% ipython --no-banner

In [1]: import numpy as np

In [2]: import numpy.linalg as la

In [3]: np.set_printoptions(precision=2, suppress=True, linewidth=160)

In [4]: tidy = lambda a: np.round(a, 2) + 0

In [5]: E = np.loadtxt("a.csv", delimiter=",")

In [6]: print(E)
[[  6.2  -13.28  -1.43]
 [  2.86   2.78  -1.23]
 [  6.07 -12.06  -0.3 ]]

In [7]: out = E / la.norm(E, axis=1, keepdims=True)

In [8]: C2 = out @ out.T

In [9]: print(tidy(np.degrees(np.arccos(np.clip(C2[0, 2], -1, 1)))))
4.62

In [10]: rng = np.random.default_rng(32373)

In [11]: z = rng.permutation(3)

In [12]: out = E[:, z] * rng.choice([-1, 1], 3)

In [13]: out
Out[13]: 
array([[-6.2 , -1.43, 13.28],
       [-2.86, -1.23, -2.78],
       [-6.07, -0.3 , 12.06]])

In [14]: left, _, Vt = la.svd(E.T @ out)

In [15]: tidy(la.lstsq(E, out)[0])
Out[15]: 
array([[-1.,  0.,  0.],
       [ 0.,  0., -1.],
       [ 0.,  1.,  0.]])

In [16]: m1 = np.loadtxt("test7.csv", delimiter=",")

In [17]: m1
Out[17]: 
array([[ 4.,  4.,  4.],
       [ 4.,  8.,  8.],
       [ 4.,  8., 12.]])

In [18]: low = la.cholesky(m1)

In [19]: tidy(m1 / np.sqrt(np.outer(np.diag(m1), np.diag(m1))))
Out[19]: 
array([[1.  , 0.71, 0.58],
       [0.71, 1.  , 0.82],
       [0.58, 0.82, 1.  ]])

In [20]: tidy(la.det(m1.T))
Out[20]: np.float64(64.0)

In [21]: np.einsum("ij,ji->", m1, m1)
Out[21]: np.float64(416.0)

In [22]: print(np.einsum("ii->", m1))
24.0

In [23]: tidy(la.eigvals(m1))
Out[23]: array([20.2 ,  2.57,  1.23])

In [24]: np.kron(np.eye(2, dtype=int), m1)
Out[24]: 
array([[ 4.,  4.,  4.,  0.,  0.,  0.],
       [ 4.,  8.,  8.,  0.,  0.,  0.],
       [ 4.,  8., 12.,  0.,  0.,  0.],
       [ 0.,  0.,  0.,  4.,  4.,  4.],
       [ 0.,  0.,  0.,  4.,  8.,  8.],
       [ 0.,  0.,  0.,  4.,  8., 12.]])

In [25]: ev, vecs = la.eigh(m1)

In [26]: tidy(vecs.T @ m1 @ vecs)
Out[26]: 
array([[ 1.23,  0.  ,  0.  ],
       [ 0.  ,  2.57,  0.  ],
       [ 0.  ,  0.  , 20.2 ]])

In [27]: tidy(ev)
Out[27]: array([ 1.23,  2.57, 20.2 ])

In [28]: tidy(vecs.T @ vecs)
Out[28]: 
array([[1., 0., 0.],
       [0., 1., 0.],
       [0., 0., 1.]])

In [29]: tidy(la.svd(m1, compute_uv=False))
Out[29]: array([20.2 ,  2.57,  1.23])

In [30]: tidy(vecs @ np.diag(ev) @ vecs.T)
Out[30]: 
array([[ 4.,  4.,  4.],
       [ 4.,  8.,  8.],
       [ 4.,  8., 12.]])

In [31]: F = np.loadtxt("out6.csv", delimiter=",")

In [32]: F
Out[32]: 
array([[0., 0.],
       [5., 6.]])

In [33]: # row 1 is much longer than the rest

In [34]: print(tidy(np.trace(la.pinv(F) @ F)))
1.0

In [35]: tidy(F @ la.pinv(F) @ F)
Out[35]: 
array([[0., 0.],
       [5., 6.]])

In [36]: la.lstsq(F[:-1].T, F[-1])[2]
Out[36]: np.int32(0)

In [37]: W0 = np.loadtxt("block15.csv", delimiter=",")

In [38]: W0
Out[38]: 
array([[-1.63,  0.03, -0.24],
       [-0.31,  4.06,  0.4 ],
       [ 0.48,  1.34,  0.31],
       [ 4.65, -0.04,  0.67],
       [-3.15,  0.  , -0.3 ],
       [ 0.69,  2.7 ,  0.45],
       [ 2.46, -6.65, -0.48],
       [ 2.49,  2.66,  0.81],
       [ 1.45, -0.04,  0.17],
       [ 1.53, -0.16,  0.33],
       [ 0.04,  5.28,  0.45],
       [ 2.45, -6.65, -0.17],
       [ 2.17,  2.5 ,  0.6 ],
       [ 4.54,  0.13,  0.49],
       [-1.53, -0.07, -0.02],
       [-1.46,  5.12,  0.59],
       [-4.09,  1.4 , -0.22],
       [ 3.72, -2.48,  0.19],
       [-0.4 ,  3.83,  0.41],
       [-0.59,  2.51,  0.37],
       [ 0.69,  2.5 ,  0.56],
       [-0.18, -5.22, -0.57],
       [ 1.88, -4.02, -0.12],
       [ 3.59, -2.5 ,  0.16],
       [-1.58,  0.17, -0.4 ],
       [ 0.29, -4.08, -0.34]])

In [39]: C = W0[[3, 6]].astype(float)

In [40]: for _ in range(7):
    ...:     z = la.norm(W0[:, None] - C, axis=-1).argmin(axis=1)
    ...:     C = np.array([W0[z == j].mean(axis=0) for j in range(2)])
    ...: 

In [41]: z
Out[41]: array([0, 0, 0, 0, 0, 0, 1, 0, 0, 0, 0, 1, 0, 0, 0, 0, 0, 1, 0, 0, 0, 1, 1, 1, 0, 1])

In [42]: np.bincount(z)
Out[42]: array([19,  7])

In [43]: tidy(C)
Out[43]: 
array([[ 0.21,  1.79,  0.29],
       [ 2.03, -4.51, -0.19]])

In [44]: print(np.abs(C[1] - C[0]).argmax())
1

In [45]: tidy(C[1] - C[0])
Out[45]: array([ 1.82, -6.3 , -0.48])
